In [1]: import numpy as np

In [2]: np.set_printoptions(suppress=True, linewidth=160)

In [3]: rnd = lambda a: np.round(a, 2) + 0

In [4]: feats = 5 * np.eye(15) + np.eye(15, k=1)

In [5]: feats
Out[5]: 
array([[5., 1., 0., 0., 0., 0., 0., 0., 0., 0., 0., 0., 0., 0., 0.],
       [0., 5., 1., 0., 0., 0., 0., 0., 0., 0., 0., 0., 0., 0., 0.],
       [0., 0., 5., 1., 0., 0., 0., 0., 0., 0., 0., 0., 0., 0., 0.],
       [0., 0., 0., 5., 1., 0., 0., 0., 0., 0., 0., 0., 0., 0., 0.],
       [0., 0., 0., 0., 5., 1., 0., 0., 0., 0., 0., 0., 0., 0., 0.],
       [0., 0., 0., 0., 0., 5., 1., 0., 0., 0., 0., 0., 0., 0., 0.],
       [0., 0., 0., 0., 0., 0., 5., 1., 0., 0., 0., 0., 0., 0., 0.],
       [0., 0., 0., 0., 0., 0., 0., 5., 1., 0., 0., 0., 0., 0., 0.],
       [0., 0., 0., 0., 0., 0., 0., 0., 5., 1., 0., 0., 0., 0., 0.],
       [0., 0., 0., 0., 0., 0., 0., 0., 0., 5., 1., 0., 0., 0., 0.],
       [0., 0., 0., 0., 0., 0., 0., 0., 0., 0., 5., 1., 0., 0., 0.],
       [0., 0., 0., 0., 0., 0., 0., 0., 0., 0., 0., 5., 1., 0., 0.],
       [0., 0., 0., 0., 0., 0., 0., 0., 0., 0., 0., 0., 5., 1., 0.],
       [0., 0., 0., 0., 0., 0., 0., 0., 0., 0., 0., 0., 0., 5., 1.],
       [0., 0., 0., 0., 0., 0., 0., 0., 0., 0., 0., 0., 0., 0., 5.]])

In [6]: # triangular: eigenvalues sit on the diagonal

In [7]: np.linalg.matrix_rank(feats - feats[0, 0] * np.eye(15))
Out[7]: np.int64(14)

In [8]: [int(np.linalg.matrix_rank(np.linalg.matrix_power(feats, p))) for p in range(1, 16)]
Out[8]: [15, 15, 15, 15, 15, 15, 15, 15, 15, 15, 15, 15, 15, 15, 15]

In [9]: print(np.trace(feats))
75.0

In [10]: print(rnd(np.sort(np.abs(np.linalg.eigvals(feats)))))
[5. 5. 5. 5. 5. 5. 5. 5. 5. 5. 5. 5. 5. 5. 5.]

In [11]: rnd(np.abs(np.linalg.eigvals(feats)).max())
Out[11]: np.float64(5.0)

In [12]: J = np.loadtxt("run2.csv", delimiter=",")

In [13]: J
Out[13]: 
array([[ 17.,   3., -19.,   8.,   2.],
       [  3.,   1.,  -3.,   0.,   0.],
       [-19.,  -3.,  22., -11.,   0.],
       [  8.,   0., -11.,  10.,  -3.],
       [  2.,   0.,   0.,  -3.,  13.]])

In [14]: T = np.stack([J, 2 * J, J[::-1]])

In [15]: T.sum(axis=0)
Out[15]: 
array([[ 53.,   9., -57.,  21.,  19.],
       [ 17.,   3., -20.,  10.,  -3.],
       [-76., -12.,  88., -44.,   0.],
       [ 27.,   1., -36.,  30.,  -9.],
       [ 23.,   3., -19.,  -1.,  41.]])

In [16]: (T @ J.T).shape
Out[16]: (3, 5, 5)

In [17]: np.linalg.matrix_rank(T.reshape(3, -1))
Out[17]: np.int64(2)

In [18]: rnd(np.linalg.det(T))
Out[18]: array([0., 0., 0.])

In [19]: T.shape
Out[19]: (3, 5, 5)

In [20]: left, sigma, Vh = np.linalg.svd(J)

In [21]: V = Vh[:(sigma > 1e-8).sum()]

In [22]: rng = np.random.default_rng(36846)

In [23]: vec = J[2] + -1 * J[1] + rng.integers(2) * np.eye(5)[2]

In [24]: vec
Out[24]: array([-22.,  -4.,  25., -11.,   0.])

In [25]: np.linalg.matrix_rank(np.vstack([J, vec]))
Out[25]: np.int64(3)

In [26]: print(np.allclose(V.T @ V @ vec, vec))
True

In [27]: rnd(np.linalg.norm(vec - V.T @ V @ vec))
Out[27]: np.float64(0.0)

In [28]: W0 = np.load("sample19.npy")

In [29]: W0
Out[29]: 
array([[ 3,  3,  0,  4,  3,  3,  4,  5,  5,  4,  5],
       [ 5,  3,  4,  0,  3,  1,  2,  0,  0,  0,  1],
       [ 4,  2,  0,  2,  0,  3,  1,  5,  4,  1,  4],
       [ 3,  4,  0,  1,  1,  4,  5,  1,  0,  3,  0],
       [ 3,  1,  4,  4,  0,  0,  1,  0,  5,  1,  4],
       [ 3,  2,  4,  2,  3,  4,  1,  1,  1,  1,  3],
       [ 2,  0,  3,  3,  3,  2,  2,  1,  3,  5,  3],
       [ 2,  3,  3,  0,  5,  3,  4,  1,  1,  0,  0],
       [ 1,  2,  5,  3,  0,  3,  2,  0,  5,  5,  2],
       [ 1,  5,  0,  1,  0,  2,  2,  5,  3,  2,  2],
       [ 1,  5,  5,  4,  5,  2,  1,  3,  0,  0,  0],
       [ 1,  1,  4,  4,  5,  2,  4,  2,  1,  2,  4],
       [28, 18, 20,  4, 18,  8, 14,  5,  5,  4, 10]])

In [30]: vec = np.array([1, 1, 0, 1, 2, 1, 0, 2, 1, 1, 1])

In [31]: target = W0 @ vec

In [32]: rnd(np.linalg.lstsq(W0, target)[0])
Out[32]: array([1., 1., 0., 1., 2., 1., 0., 2., 1., 1., 1.])

In [33]: rnd(np.linalg.solve(W0.T @ W0, W0.T @ target))
Out[33]: array([1., 1., 0., 1., 2., 1., 0., 2., 1., 1., 1.])

In [34]: target = target + 0.02 * rng.normal(size=13)

In [35]: rnd(target)
Out[35]: array([ 43.  ,  15.98,  30.01,  18.99,  18.  ,  24.02,  26.05,  21.  ,  21.02,  25.99,  27.98,  29.01, 123.03])

In [36]: beta, *_ = np.linalg.lstsq(W0, target)

In [37]: beta.round()
Out[37]: array([ 1.,  1.,  0.,  1.,  2.,  1., -0.,  2.,  1.,  1.,  1.])

In [38]: print(rnd(np.linalg.norm(target - W0 @ beta)))
0.03

In [39]: B = np.c_[W0[:, :6] @ np.array([[3, 2, 1, 3, 1, 2],
    ...:     [0, 0, 1, 2, 2, 0],
    ...:     [2, 0, 2, 1, 1, 2],
    ...:     [3, 0, 1, 2, 2, 1],
    ...:     [1, 0, 0, 3, 1, 0],
    ...:     [1, 3, 3, 3, 1, 2]]), np.array([1, 2, 2, 0, 2, -1, 0, -2, -2, 0, 0, 1, 0])]

In [40]: B
Out[40]: 
array([[ 27,  15,  19,  41,  23,  16,   1],
       [ 27,  13,  19,  37,  19,  20,   2],
       [ 21,  17,  17,  29,  15,  16,   2],
       [ 17,  18,  20,  34,  18,  15,   0],
       [ 29,   6,  16,  23,  17,  18,   2],
       [ 30,  18,  27,  42,  22,  24,  -1],
       [ 26,  10,  17,  30,  16,  17,   0],
       [ 20,  13,  20,  39,  19,  16,  -2],
       [ 25,  11,  25,  27,  19,  21,  -2],
       [  8,   8,  13,  21,  15,   7,   0],
       [ 32,   8,  26,  47,  31,  20,   0],
       [ 30,   8,  20,  38,  22,  18,   1],
       [162,  80, 114, 226, 118, 116,   0]])

In [41]: np.linalg.matrix_rank(B)
Out[41]: np.int64(7)

In [42]: print(rnd(np.linalg.norm(np.linalg.qr(W0)[0].T @ B, axis=0) ** 2 / ((B ** 2).sum(axis=0) + 1e-12)))
[1.   1.   1.   1.   1.   1.   0.78]

In [43]: rnd(np.linalg.norm(B - W0 @ np.linalg.lstsq(W0, B)[0], axis=0))
Out[43]: array([0.  , 0.  , 0.  , 0.  , 0.  , 0.  , 2.25])

In [44]: rnd(np.linalg.lstsq(W0, B[:, 0])[0])
Out[44]: array([3., 0., 2., 3., 1., 1., 0., 0., 0., 0., 0.])
